>>> import numpy as np
>>> from numpy import linalg as LA
>>> np.set_printoptions(suppress=True, linewidth=200)
>>> tidy = lambda a: np.round(a, 2) + 0
>>> feats = -2 * np.eye(6) + np.ones((6, 6))
>>> print(feats)
[[-1.  1.  1.  1.  1.  1.]
 [ 1. -1.  1.  1.  1.  1.]
 [ 1.  1. -1.  1.  1.  1.]
 [ 1.  1.  1. -1.  1.  1.]
 [ 1.  1.  1.  1. -1.  1.]
 [ 1.  1.  1.  1.  1. -1.]]
>>> vals, V = LA.eigh(feats)
>>> x = np.array([1, -1, -1, 2, 2, 2])
>>> print(tidy(LA.eigvalsh(feats[1:, 1:])))
[-2. -2. -2. -2.  3.]
>>> print(np.abs(feats).sum(axis=1).max(), tidy(np.abs(vals).max()))
6.0 4.0
>>> print(tidy(x @ feats @ x / (x @ x)), tidy(vals[0]), tidy(vals[-1]))
-0.33 -2.0 4.0
>>> print((np.sign(V[:, -1].round(6)) == np.sign(V[0, -1].round(6))).astype(int))
[1 1 1 1 1 1]
>>> r0 = np.array([-3, -2, 2, -3, 3, -3])
>>> Y = feats + np.outer(r0, np.eye(6)[1])
>>> print(tidy(LA.det(Y) / LA.det(feats)), tidy(1 + LA.solve(feats, r0)[1]))
1.25 1.25
>>> print(Y)
[[-1. -2.  1.  1.  1.  1.]
 [ 1. -3.  1.  1.  1.  1.]
 [ 1.  3. -1.  1.  1.  1.]
 [ 1. -2.  1. -1.  1.  1.]
 [ 1.  4.  1.  1. -1.  1.]
 [ 1. -2.  1.  1.  1. -1.]]
>>> r0 = np.array([2, -9, 0])
>>> print(np.array([np.convolve(row, r0, "same") for row in Y]))
[[  5.  20.  -7.  -7.  -7.  -9.]
 [-15.  29.  -7.  -7.  -7.  -9.]
 [ -3. -29.  11.  -7.  -7.  -9.]
 [-13.  20. -11.  11.  -7.  -9.]
 [ -1. -34.  -7. -11.  11.  -9.]
 [-13.  20.  -7.  -7. -11.   9.]]
>>> print(np.polyval(r0, Y[1]))
[-7. 45. -7. -7. -7. -7.]
>>> print(np.correlate(Y[1], Y[4], "full"))
[ 1. -4.  5. -2.  2. -9.  2.  7.  6.  5.  1.]
>>> rng = np.random.default_rng(5806)
>>> X = rng.normal(size=(27, 7)) + 10 * np.array([1, -2, -2, 2, 0, 2, -2])
>>> print(tidy(X))
[[ 10.9  -21.73 -19.6   20.87  -1.26  20.66 -22.46]
 [ 10.91 -19.54 -19.64  18.45   0.25  20.11 -20.28]
 [  9.37 -20.07 -21.    19.19   0.03  21.15 -20.81]
 [ 10.02 -18.87 -20.56  21.53  -0.88  20.55 -19.18]
 [  7.64 -20.09 -19.41  20.8    0.9   19.97 -21.1 ]
 [  9.64 -19.47 -18.82  21.45   0.28  19.43 -19.66]
 [  9.36 -19.37 -21.74  20.64  -0.55  21.27 -19.05]
 [  9.17 -20.03 -18.    20.77  -0.02  19.1  -18.92]
 [ 12.42 -20.39 -20.16  20.41   0.03  21.77 -22.81]
 [ 10.15 -20.77 -18.64  19.27  -0.43  19.8  -20.24]
 [ 10.46 -21.02 -19.38  19.59   0.02  19.11 -20.25]
 [ 10.48 -19.68 -20.91  19.22   2.04  20.87 -19.78]
 [ 10.51 -21.2  -19.5   21.14  -0.97  19.37 -19.52]
 [ 10.11 -20.99 -21.29  19.23  -0.64  20.07 -18.98]
 [  9.93 -20.67 -20.29  20.62   2.02  20.05 -21.58]
 [  9.84 -20.2  -19.86  21.03   0.3   20.52 -22.19]
 [  7.77 -19.23 -20.36  20.66   0.23  20.19 -21.59]
 [ 10.72 -20.62 -18.69  20.49   1.34  18.81 -20.48]
 [  8.68 -20.11 -19.43  22.33  -0.44  19.38 -20.58]
 [  9.27 -18.5  -20.13  20.92   1.12  20.58 -20.79]
 [ 11.09 -19.35 -20.89  20.32  -0.36  17.99 -17.64]
 [ 12.17 -21.25 -20.43  19.95   0.63  19.69 -20.03]
 [ 10.52 -19.75 -20.65  20.84   0.96  19.57 -21.35]
 [  9.68 -19.41 -23.97  19.34   0.61  18.65 -19.89]
 [  9.73 -21.02 -20.05  21.41   0.5   20.69 -21.07]
 [  9.86 -19.6  -17.79  19.26  -0.8   21.71 -20.21]
 [  9.49 -20.62 -19.    19.83   1.72  19.12 -20.72]]
>>> D = LA.norm(X[:, None] - X[None], axis=-1)
>>> print(D.shape)
(27, 27)
>>> print(np.unravel_index(D.round(6).argmax(), D.shape))
(np.int64(23), np.int64(25))
>>> left, s, vt = LA.svd(X)
>>> print(tidy(s))
[240.25   6.93   6.04   5.43   4.85   3.52   3.01]
>>> print(np.argmax(s[:-1] / (s[1:] + 1e-6)) + 1)
1
>>> Y = left[:, :1] @ np.diag(s[:1]) @ vt[:1]
>>> print(tidy(LA.norm(X - Y, 2)), tidy(s[1]))
6.93 6.93
>>> print(LA.matrix_rank(X, rtol=0.05))
1
>>> print(tidy(LA.norm(X - Y) / LA.norm(X)))
0.05
>>> print(tidy(np.abs(X - Y).max()))
3.93
>>> Ac = X - X.mean(axis=0)
>>> left, s, vt = LA.svd(Ac, full_matrices=False)
>>> print(tidy(s ** 2 / (s ** 2).sum()))
[0.26 0.21 0.19 0.13 0.11 0.07 0.03]
>>> print(tidy(vt[0] * np.sign(vt[0, np.abs(vt[0]).argmax()])))
[ 0.03  0.23 -0.63 -0.2  -0.02 -0.28  0.65]
>>> print((np.sign(left[:, 0]) == np.sign(left[0, 0])).astype(int))
[1 0 0 0 1 1 0 1 1 1 1 0 0 0 1 1 1 1 1 1 0 0 1 0 1 1 1]
>>> print(np.abs(vt[0]).argmax())
6
>>> print(tidy(s))
[7.04 6.3  6.04 4.92 4.51 3.52 2.43]
>>> x = np.array([-3, -3, 1, -3, 0, 3, 3])
>>> rhs = X @ x
>>> print(tidy(LA.solve(X.T @ X, X.T @ rhs)))
[-3. -3.  1. -3.  0.  3.  3.]
>>> print(tidy(LA.pinv(X) @ X))
[[1. 0. 0. 0. 0. 0. 0.]
 [0. 1. 0. 0. 0. 0. 0.]
 [0. 0. 1. 0. 0. 0. 0.]
 [0. 0. 0. 1. 0. 0. 0.]
 [0. 0. 0. 0. 1. 0. 0.]
 [0. 0. 0. 0. 0. 1. 0.]
 [0. 0. 0. 0. 0. 0. 1.]]
>>> rhs = rhs + 0.05 * rng.normal(size=27)
>>> print(tidy(rhs))
[-55.17 -49.65 -45.4  -54.61 -47.81 -54.33 -46.99 -47.25 -60.62 -46.04 -49.82 -47.71 -51.27 -43.1  -54.52 -56.92 -52.13 -55.53 -55.8  -55.87 -56.02 -53.99 -60.84 -56.5  -51.56 -41.91 -49.81]
>>> beta, *_ = LA.lstsq(X, rhs)
>>> print(tidy(beta))
[-3.01 -3.01  0.99 -3.    0.02  2.99  3.01]
>>> W0 = np.array([[1.4, -0.8, 0.9, -1.1, -0.8, 0.0],
...     [0.6, -0.4, -1.2, 0.1, -0.9, -1.9],
...     [0.4, 0.2, -0.1, -0.2, 0.5, -0.6],
...     [0.2, 1.3, -0.8, -0.4, 1.9, 1.9],
...     [1.5, 1.1, 0.0, -0.8, -2.4, 0.7],
...     [-0.6, 0.9, 0.2, -0.2, -0.2, -0.3]])
>>> def softmax(z):
...     e = np.exp(z - z.max(axis=-1, keepdims=True))
...     return e / e.sum(axis=-1, keepdims=True)
... 
>>> print(tidy(softmax(W0).sum(axis=1)))
[1. 1. 1. 1. 1. 1.]
>>> print(tidy(softmax(10 * W0[1])))
[0.99 0.   0.   0.01 0.   0.  ]
>>> print(tidy(softmax(W0[1] + 2)))
[0.41 0.15 0.07 0.25 0.09 0.03]
>>> scores = W0 @ W0.T / np.sqrt(6)
>>> print(tidy(softmax(scores + np.triu(np.full(scores.shape, -np.inf), 1))))
[[1.   0.   0.   0.   0.   0.  ]
 [0.09 0.91 0.   0.   0.   0.  ]
 [0.27 0.37 0.36 0.   0.   0.  ]
 [0.01 0.   0.02 0.97 0.   0.  ]
 [0.07 0.02 0.01 0.01 0.89 0.  ]
 [0.1  0.14 0.15 0.15 0.19 0.27]]
>>> print(tidy(softmax(scores)[1] @ W0))
[ 0.66 -0.18 -0.8  -0.1  -0.86 -1.34]
